$ python -q
>>> import numpy as np
>>> np.set_printoptions(suppress=True, linewidth=200)
>>> rd = lambda a: np.round(a, 3) + 0
>>> m1 = np.loadtxt("mat.csv", delimiter=",")
>>> m1
array([[-4., -2.,  2., -5., -4., -1.],
       [-2., -4., -2.,  2., -5., -4.],
       [ 2., -2., -4., -2.,  2., -5.],
       [-5.,  2., -2., -4., -2.,  2.],
       [-4., -5.,  2., -2., -4., -2.],
       [-1., -4., -5.,  2., -2., -4.]])
>>> f, g = m1[3], m1[1]
>>> f @ g
np.float64(0.0)
>>> p = (f @ g) / (f @ f) * f
>>> np.linalg.matrix_rank(np.outer(f, g))
np.int64(1)
>>> (g - p) @ f
np.float64(0.0)
>>> g - p
array([-2., -4., -2.,  2., -5., -4.])
>>> vals, V = np.linalg.eigh(m1)
>>> rd(V.T @ V)
array([[1., 0., 0., 0., 0., 0.],
       [0., 1., 0., 0., 0., 0.],
       [0., 0., 1., 0., 0., 0.],
       [0., 0., 0., 1., 0., 0.],
       [0., 0., 0., 0., 1., 0.],
       [0., 0., 0., 0., 0., 1.]])
>>> (vals > 1e-8).sum(), (vals < -1e-8).sum()
(np.int64(3), np.int64(3))
>>> rd(np.linalg.eigvalsh(m1 + -3 * np.eye(6)))
array([-16.746, -14.   ,  -9.553,  -2.7  ,  -1.303,   2.303])
>>> rd(V @ np.diag(vals) @ V.T)
array([[-4., -2.,  2., -5., -4., -1.],
       [-2., -4., -2.,  2., -5., -4.],
       [ 2., -2., -4., -2.,  2., -5.],
       [-5.,  2., -2., -4., -2.,  2.],
       [-4., -5.,  2., -2., -4., -2.],
       [-1., -4., -5.,  2., -2., -4.]])
>>> rd(np.linalg.eigvalsh(m1 @ m1))
array([  0.09 ,   2.881,  28.119,  42.945, 121.   , 188.965])
>>> rd(vals)
array([-13.746, -11.   ,  -6.553,   0.3  ,   1.697,   5.303])
>>> np.abs(V[:, -1]).round(6).argmax()
np.int64(2)
>>> rd(np.abs(V[:, -1]))
array([0.362, 0.315, 0.519, 0.519, 0.315, 0.362])
>>> np.all(np.linalg.eigvalsh(m1) > 0)
np.False_
>>> rd(np.linalg.eigvalsh(m1).min())
np.float64(-13.746)
>>> [round(float(np.linalg.det(m1[:i, :i])), 2) + 0 for i in range(1, 7)]
[-4.0, 12.0, 0.0, -972.0, -2916.0, -2673.0]
>>> x = np.array([2, 2, 1, 1, 1, 1])
>>> rhs = m1 @ x
>>> beta, lr = np.zeros(6), 1 / np.linalg.norm(m1, 2) ** 2
>>> for i in range(5):
...     beta -= lr * m1.T @ (m1 @ beta - rhs)
...     if i % 1 == 0: print(i, round(np.linalg.norm(m1 @ beta - rhs), 3))
... 
0 4.286
1 3.398
2 2.793
3 2.361
4 2.055
>>> rd(beta)
array([1.589, 1.561, 0.793, 0.973, 1.603, 1.294])
>>> f = np.array([0, 1, -3, 0, 3, 2])
>>> other = m1 + np.outer(f, np.eye(6)[5])
>>> rd(np.linalg.det(other) / np.linalg.det(m1)), rd(1 + np.linalg.solve(m1, f)[5])
(np.float64(2.485), np.float64(2.485))
>>> other
array([[-4., -2.,  2., -5., -4., -1.],
       [-2., -4., -2.,  2., -5., -3.],
       [ 2., -2., -4., -2.,  2., -8.],
       [-5.,  2., -2., -4., -2.,  2.],
       [-4., -5.,  2., -2., -4.,  1.],
       [-1., -4., -5.,  2., -2., -2.]])
>>> np.linalg.matrix_rank(np.linalg.inv(other) - np.linalg.inv(m1), tol=1e-8)
np.int64(1)
>>> f = np.array([1, 3, -3, 0])
>>> feats = -3 * np.eye(4) + np.outer(f, f)
>>> feats
array([[-2.,  3., -3.,  0.],
       [ 3.,  6., -9.,  0.],
       [-3., -9.,  6.,  0.],
       [ 0.,  0.,  0., -3.]])
>>> # symmetric
>>> rd(np.linalg.det(feats))
np.float64(-432.0)
>>> (np.linalg.matrix_power((feats != 0) + (feats.T != 0) + np.eye(4), 4) > 0).astype(int)
array([[1, 1, 1, 0],
       [1, 1, 1, 0],
       [1, 1, 1, 0],
       [0, 0, 0, 1]])
>>> rd(np.linalg.eigvalsh(feats).min())
np.float64(-3.0)
>>> np.all(np.linalg.eigvalsh(feats) > 0)
np.False_
>>> vals, V = np.linalg.eigh(feats)
>>> x = np.array([2, 1, -3, 2])
>>> rd(x @ feats @ x / (x @ x)), vals[0], vals[-1]
(np.float64(7.889), np.float64(-3.0), np.float64(16.0))
>>> rd(V * np.maximum(vals, 0) @ V.T)
array([[ 0.842,  2.526, -2.526,  0.   ],
       [ 2.526,  7.579, -7.579,  0.   ],
       [-2.526, -7.579,  7.579,  0.   ],
       [ 0.   ,  0.   ,  0.   ,  0.   ]])
>>> other = np.array([[3, 0, 3], [0, 0, 2], [1, 0, 3]])
>>> arr = np.tril(other)
>>> arr
array([[3, 0, 0],
       [0, 0, 0],
       [1, 0, 3]])
>>> # splits into 2 blocks
>>> arr[1] @ arr[2]
np.int64(0)
>>> rd(np.linalg.norm(arr, 1)), rd(np.linalg.norm(arr, np.inf))
(np.float64(4.0), np.float64(4.0))
>>> np.linalg.norm(arr, axis=1).argmax()
np.int64(2)
>>> rd(np.linalg.norm(arr, axis=0))
array([3.162, 0.   , 3.   ])
>>> rd(np.linalg.norm(arr[1], 1)), rd(np.linalg.norm(arr[1], np.inf))
(np.float64(0.0), np.float64(0.0))
>>> rd(np.linalg.norm(arr, axis=1))
array([3.   , 0.   , 3.162])
>>> rd(np.linalg.norm(arr, "nuc"))
np.float64(6.083)
>>> rd(np.linalg.norm(arr) ** 2 / np.linalg.norm(arr, 2) ** 2)
np.float64(1.515)
>>> U, sigma, Vh = np.linalg.svd(arr)
>>> V = Vh[:(sigma > 1e-8).sum()]
>>> rng = np.random.default_rng(4274)
>>> x = arr[0] + -1 * arr[2] + rng.integers(2) * np.eye(3)[1]
>>> x
array([ 2.,  1., -3.])
>>> np.linalg.matrix_rank(np.vstack([arr, x]))
np.int64(3)
>>> rd(np.diag(V.T @ V))
array([1., 0., 1.])
>>> rd(np.linalg.norm(x - V.T @ V @ x))
np.float64(1.0)
>>> np.allclose(V.T @ V @ x, x)
False
>>> K = np.loadtxt("w.csv", delimiter=",")
>>> K
array([[ 90., -48., -72.],
       [-48.,  74., -10.],
       [-72., -10., 106.]])
>>> # rank 2
>>> other = K / np.sqrt((K ** 2).mean(axis=1, keepdims=True))
>>> rd(K - K.mean(axis=1, keepdims=True))
array([[100.   , -38.   , -62.   ],
       [-53.333,  68.667, -15.333],
       [-80.   , -18.   ,  98.   ]])
>>> rd(other[2])
array([-0.97 , -0.135,  1.428])
>>> rd(np.linalg.norm(other, axis=1))
array([1.732, 1.732, 1.732])
>>> U, sigma, Vh = np.linalg.svd(K, full_matrices=False)
>>> rd(sigma)
array([177.059,  92.941,   0.   ])
>>> (sigma > 1e-8).sum()
np.int64(2)
>>> np.abs(U[:, 0]).round(6).argmax()
np.int64(0)
>>> np.linalg.matrix_rank(K, rtol=0.1)
np.int64(2)
>>> rd(np.linalg.norm(K, 2) / np.linalg.norm(K))
np.float64(0.885)
>>> [round(float(x), 3) for x in np.linalg.svd(K, compute_uv=False)[:3]]
[177.059, 92.941, 0.0]
>>> np.linalg.cond(K) > 100
np.True_
>>> np.argsort(-np.linalg.norm(K, axis=0).round(6), kind="stable")[:3]
array([2, 0, 1])
